% ipython --no-banner

In [1]: import numpy as np

In [2]: np.set_printoptions(precision=2, suppress=True, linewidth=160, sign=" ")

In [3]: def rd(a):
   ...:     return np.round(a, 2) + 0
   ...: 

In [4]: J = np.load("x.npy")

In [5]: J
Out[5]: 
array([[ 0.82,  3.36,  0.02],
       [ 0.79,  3.42,  0.01],
       [ 0.08,  3.21, -0.79],
       [-0.63,  2.99, -1.64],
       [ 0.09,  3.22, -0.78],
       [ 1.35, -2.78,  2.41],
       [ 1.07,  1.89,  0.82],
       [-1.41, -0.41, -1.59],
       [-1.71,  1.12, -2.37],
       [-0.73, -0.22, -0.81],
       [ 1.98, -2.6 ,  3.18],
       [-0.59,  3.  , -1.63],
       [ 1.98, -2.57,  3.2 ],
       [-1.43, -0.4 , -1.65],
       [ 1.35, -2.81,  2.39],
       [ 0.68,  0.2 ,  0.81],
       [-0.71, -0.2 , -0.8 ],
       [ 0.97, -1.27,  1.59],
       [ 0.8 ,  3.43,  0.  ],
       [ 1.02, -1.29,  1.6 ],
       [ 0.99, -1.32,  1.59],
       [ 0.3 , -1.5 ,  0.82],
       [-1.39, -0.36, -1.62],
       [ 0.02,  0.  ,  0.02],
       [ 1.43,  0.42,  1.6 ],
       [ 0.45,  1.71,  0.04],
       [-1.09, -1.89, -0.82],
       [ 0.33, -1.52,  0.79],
       [-0.59,  3.01, -1.61],
       [-0.39, -1.69, -0.01]])

In [6]: basis = J[[25, 22]].astype(float)

In [7]: for _ in range(3):
   ...:     labels = np.linalg.norm(J[:, None] - basis, axis=-1).argmin(axis=1)
   ...:     basis = np.array([J[labels == j].mean(axis=0) for j in range(2)])
   ...: 

In [8]: labels
Out[8]: array([ 0,  0,  0,  0,  0,  0,  0,  1,  1,  1,  0,  0,  0,  1,  0,  0,  1,  0,  0,  0,  0,  1,  1,  0,  0,  0,  1,  1,  0,  1])

In [9]: np.bincount(labels)
Out[9]: array([ 20,  10])

In [10]: feats = np.loadtxt("test18.csv", delimiter=",")

In [11]: feats
Out[11]: 
array([[-0.16, -0.03,  0.5 ],
       [ 0.15, -0.1 , -0.25],
       [-1.12,  0.04,  2.62],
       [ 0.54, -0.05, -0.57],
       [ 0.49,  0.  , -1.18],
       [ 0.19,  0.  , -0.85],
       [ 0.84,  0.15, -1.77],
       [-0.99,  0.  ,  2.35],
       [ 1.88,  0.06, -3.54],
       [ 0.94,  0.05, -2.12],
       [-1.51, -0.18,  3.01],
       [-0.1 , -0.05,  0.27],
       [ 0.31,  0.02, -0.72],
       [ 3.18,  0.01, -6.32],
       [-1.81,  0.  ,  3.8 ],
       [ 0.27, -0.05, -0.62],
       [ 1.44,  0.1 , -2.73],
       [ 0.36,  0.06, -0.67],
       [ 0.55,  0.07, -0.92],
       [-1.29,  0.05,  2.71],
       [-0.9 ,  0.15,  1.75],
       [-0.48,  0.19,  1.12],
       [ 0.57,  0.09, -1.02],
       [-1.65, -0.04,  3.2 ],
       [-1.26,  0.04,  2.01],
       [ 1.09,  0.01, -2.4 ]])

In [12]: Uu, sig, Vt = np.linalg.svd(feats)

In [13]: rd(sig)
Out[13]: array([ 13.26,   0.54,   0.41])

In [14]: Y = Uu[:, :1] @ np.diag(sig[:1]) @ Vt[:1]

In [15]: rd(np.abs(feats - Y).max())
Out[15]: np.float64(0.21)

In [16]: np.linalg.matrix_rank(feats, rtol=0.05)
Out[16]: np.int64(1)

In [17]: basis = feats[[22, 0]].astype(float)

In [18]: for _ in range(5):
    ...:     labels = np.linalg.norm(feats[:, None] - basis, axis=-1).argmin(axis=1)
    ...:     basis = np.array([feats[labels == j].mean(axis=0) for j in range(2)])
    ...: 

In [19]: labels
Out[19]: array([ 1,  0,  1,  0,  0,  0,  0,  1,  0,  0,  1,  1,  0,  0,  1,  0,  0,  0,  0,  1,  1,  1,  0,  1,  1,  0])

In [20]: np.bincount(labels)
Out[20]: array([ 15,  11])

In [21]: rd(basis[1] - basis[0])
Out[21]: array([-1.88, -0.01,  3.83])

In [22]: round(np.log10(np.linalg.cond(feats)))
Out[22]: 2

In [23]: [round(float(x), 2) for x in np.linalg.svd(feats, compute_uv=False)[:3]]
Out[23]: [13.26, 0.54, 0.41]

In [24]: rd(np.abs(np.linalg.svd(feats)[2][-1]))
Out[24]: array([ 0.1 ,  0.99,  0.04])

In [25]: np.argsort(-np.linalg.norm(feats, axis=0).round(6), kind="stable")[:3]
Out[25]: array([ 2,  0,  1])

In [26]: Y = np.c_[feats[:, :1] @ np.array([[-1]]), np.array([0, 9, -5, 3, -9, 9, -7, 0, -1, 3, -2, -1, -1, -3, -6, -3, 5, 3, -9, -9, -2, -1, 3, -8, 2, -6])]

In [27]: Y
Out[27]: 
array([[ 0.16,  0.  ],
       [-0.15,  9.  ],
       [ 1.12, -5.  ],
       [-0.54,  3.  ],
       [-0.49, -9.  ],
       [-0.19,  9.  ],
       [-0.84, -7.  ],
       [ 0.99,  0.  ],
       [-1.88, -1.  ],
       [-0.94,  3.  ],
       [ 1.51, -2.  ],
       [ 0.1 , -1.  ],
       [-0.31, -1.  ],
       [-3.18, -3.  ],
       [ 1.81, -6.  ],
       [-0.27, -3.  ],
       [-1.44,  5.  ],
       [-0.36,  3.  ],
       [-0.55, -9.  ],
       [ 1.29, -9.  ],
       [ 0.9 , -2.  ],
       [ 0.48, -1.  ],
       [-0.57,  3.  ],
       [ 1.65, -8.  ],
       [ 1.26,  2.  ],
       [-1.09, -6.  ]])

In [28]: np.linalg.matrix_rank(Y)
Out[28]: np.int64(2)

In [29]: rd(np.linalg.norm(np.linalg.qr(feats)[0].T @ Y, axis=0) ** 2 / ((Y ** 2).sum(axis=0) + 1e-12))
Out[29]: array([ 1.  ,  0.09])

In [30]: data = np.loadtxt("sample10.csv", delimiter=",")

In [31]: rd(data)
Out[31]: 
array([[ 0.4 ,  0.1 ,  0.2 ,  0.2 ,  0.1 ,  0.  ],
       [ 0.09,  0.27,  0.18,  0.18,  0.18,  0.09],
       [ 0.3 ,  0.1 ,  0.2 ,  0.  ,  0.1 ,  0.3 ],
       [ 0.18,  0.  ,  0.18,  0.36,  0.  ,  0.27],
       [ 0.  ,  0.2 ,  0.  ,  0.3 ,  0.2 ,  0.3 ],
       [ 0.17,  0.08,  0.08,  0.08,  0.25,  0.33]])

In [32]: # row-stochastic, so 1 is an eigenvalue

In [33]: rng = np.random.default_rng(10639)

In [34]: labels = rng.permutation(6)

In [35]: Y = data[:, labels] * rng.choice([-1, 1], 6)

In [36]: rd(Y)
Out[36]: 
array([[ 0.  ,  0.4 ,  0.1 ,  0.2 , -0.1 ,  0.2 ],
       [-0.09,  0.09,  0.18,  0.18, -0.27,  0.18],
       [-0.3 ,  0.3 ,  0.1 ,  0.2 , -0.1 ,  0.  ],
       [-0.27,  0.18,  0.  ,  0.18,  0.  ,  0.36],
       [-0.3 ,  0.  ,  0.2 ,  0.  , -0.2 ,  0.3 ],
       [-0.33,  0.17,  0.25,  0.08, -0.08,  0.08]])

In [37]: Uu, _, Vt = np.linalg.svd(data.T @ Y)

In [38]: labels
Out[38]: array([ 5,  0,  4,  2,  1,  3])

In [39]: rd(Uu @ Vt)
Out[39]: 
array([[ 0.,  1.,  0.,  0.,  0.,  0.],
       [ 0.,  0.,  0.,  0., -1.,  0.],
       [ 0.,  0.,  0.,  1.,  0.,  0.],
       [ 0.,  0.,  0.,  0.,  0.,  1.],
       [ 0.,  0.,  1.,  0.,  0.,  0.],
       [-1.,  0.,  0.,  0.,  0.,  0.]])

In [40]: rd(np.linalg.lstsq(data, Y)[0])
Out[40]: 
array([[ 0.,  1.,  0.,  0.,  0.,  0.],
       [ 0.,  0.,  0.,  0., -1.,  0.],
       [ 0.,  0.,  0.,  1.,  0.,  0.],
       [ 0.,  0.,  0.,  0.,  0.,  1.],
       [ 0.,  0.,  1.,  0.,  0.,  0.],
       [-1.,  0.,  0.,  0.,  0.,  0.]])

In [41]: data @ np.ones(6)
Out[41]: array([ 1.,  1.,  1.,  1.,  1.,  1.])

In [42]: rd(data.sum(axis=1))
Out[42]: array([ 1.,  1.,  1.,  1.,  1.,  1.])

In [43]: rd(np.sort(np.abs(np.linalg.eigvals(data)))[::-1])
Out[43]: array([ 1.  ,  0.37,  0.24,  0.24,  0.22,  0.08])

In [44]: p = np.eye(6)[2]

In [45]: for _ in range(3):
    ...:     p = p @ data
    ...:     print(p.round(2))
    ...: 
[ 0.3  0.1  0.2  0.   0.1  0.3]
[ 0.24  0.12  0.14  0.13  0.16  0.2 ]
[ 0.21  0.12  0.14  0.18  0.14  0.21]

In [46]: m1 = np.array([[5, 2, -9, -9, 4, 5, 2],
    ...:     [1, -1, 3, -8, 9, 9, 5],
    ...:     [1, -7, -1, 1, 9, 3, -5],
    ...:     [-2, 2, 9, 4, 3, -7, -3],
    ...:     [7, 7, -8, 0, -3, -9, -7],
    ...:     [-2, 8, 2, -4, 3, 8, -4],
    ...:     [9, 8, -8, -7, 8, -5, 0]])

In [47]: m1[-1] = m1[0] + 2 * m1[1]

In [48]: m1
Out[48]: 
array([[  5,   2,  -9,  -9,   4,   5,   2],
       [  1,  -1,   3,  -8,   9,   9,   5],
       [  1,  -7,  -1,   1,   9,   3,  -5],
       [ -2,   2,   9,   4,   3,  -7,  -3],
       [  7,   7,  -8,   0,  -3,  -9,  -7],
       [ -2,   8,   2,  -4,   3,   8,  -4],
       [  7,   0,  -3, -25,  22,  23,  12]])

In [49]: np.abs(np.diag(np.linalg.qr(m1)[1])) > 1e-9
Out[49]: array([ True,  True,  True,  True,  True,  True, False])

In [50]: np.allclose(m1[:-1].T @ np.linalg.lstsq(m1[:-1].T, m1[-1])[0], m1[-1])
Out[50]: True

In [51]: Xc = J - J.mean(axis=0)

In [52]: vecs = np.linalg.svd(Xc)[2][:2]

In [53]: Y = Xc - Xc @ vecs.T @ vecs

In [54]: rd(Y.std(axis=0))
Out[54]: array([ 0.01,  0.  ,  0.01])

In [55]: rd(np.cov(Xc @ vecs.T, rowvar=False))
Out[55]: 
array([[ 6.01,  0.  ],
       [ 0.  ,  2.06]])

In [56]: np.linalg.norm(Y, axis=1).round(6).argmax()
Out[56]: np.int64(14)

In [57]: rd(np.linalg.norm(Y) / np.linalg.norm(Xc))
Out[57]: np.float64(0.01)

In [58]: rk = np.linalg.matrix_rank(m1)

In [59]: rk
Out[59]: np.int64(6)

In [60]: null = np.linalg.svd(m1)[2][rk:].T

In [61]: [int(np.linalg.matrix_rank(m1[:i])) for i in range(1, len(m1) + 1)]
Out[61]: [1, 2, 3, 4, 5, 6, 6]

In [62]: rd(m1 @ null)
Out[62]: 
array([[ 0.],
       [ 0.],
       [ 0.],
       [ 0.],
       [ 0.],
       [ 0.],
       [ 0.]])

In [63]: rd(null @ null.T)
Out[63]: 
array([[ 0.02,  0.05, -0.03,  0.11,  0.05,  0.02,  0.06],
       [ 0.05,  0.13, -0.08,  0.26,  0.12,  0.06,  0.15],
       [-0.03, -0.08,  0.05, -0.15, -0.07, -0.03, -0.09],
       [ 0.11,  0.26, -0.15,  0.5 ,  0.24,  0.11,  0.29],
       [ 0.05,  0.12, -0.07,  0.24,  0.11,  0.05,  0.14],
       [ 0.02,  0.06, -0.03,  0.11,  0.05,  0.03,  0.06],
       [ 0.06,  0.15, -0.09,  0.29,  0.14,  0.06,  0.17]])

In [64]: null.shape
Out[64]: (7, 1)

In [65]: f, r1 = m1[5], m1[1]

In [66]: f @ r1
Out[66]: np.int64(107)

In [67]: p = (f @ r1) / (f @ f) * f

In [68]: rd(np.linalg.norm(f + r1) ** 2 + np.linalg.norm(f - r1) ** 2)
Out[68]: np.float64(878.0)

In [69]: rd(r1 - p)
Out[69]: array([ 2.21, -5.84,  1.79, -5.58,  7.19,  4.16,  7.42])

In [70]: rd((r1 - p) @ f)
Out[70]: np.float64(0.0)

In [71]: E = np.load("case8.npy")

In [72]: rd(E)
Out[72]: 
array([[ 0.53,  0.44,  0.24],
       [ 0.44,  0.59, -0.23],
       [ 0.24, -0.23,  0.87]])

In [73]: evals, vecs = np.linalg.eigh(E)

In [74]: x = np.array([1, 2, 1])

In [75]: rd(vecs * np.maximum(evals, 0) @ vecs.T)
Out[75]: 
array([[ 0.53,  0.44,  0.24],
       [ 0.44,  0.59, -0.23],
       [ 0.24, -0.23,  0.87]])

In [76]: rd(np.linalg.eigvalsh(E[1:, 1:]))
Out[76]: array([ 0.47,  1.  ])

In [77]: rd(x @ E @ x / (x @ x)), rd(evals[0]), rd(evals[-1])
Out[77]: (np.float64(0.85), np.float64(0.0), np.float64(1.0))

In [78]: rd(np.linalg.norm(E, 2) / np.linalg.norm(E))
Out[78]: np.float64(0.71)

In [79]: np.linalg.matrix_rank(E, rtol=0.1)
Out[79]: np.int64(2)

In [80]: Uu, sig, Vt = np.linalg.svd(E)

In [81]: rd(sig)
Out[81]: array([ 1.,  1.,  0.])

In [82]: Y = Uu[:, :2] @ np.diag(sig[:2]) @ Vt[:2]

In [83]: rd(np.linalg.norm(E - Y) / np.linalg.norm(E))
Out[83]: np.float64(0.0)

In [84]: rd(Y)
Out[84]: 
array([[ 0.53,  0.44,  0.24],
       [ 0.44,  0.59, -0.23],
       [ 0.24, -0.23,  0.87]])

In [85]: rd(np.abs(E - Y).max())
Out[85]: np.float64(0.0)

In [86]: np.linalg.matrix_rank(E, rtol=0.05)
Out[86]: np.int64(2)
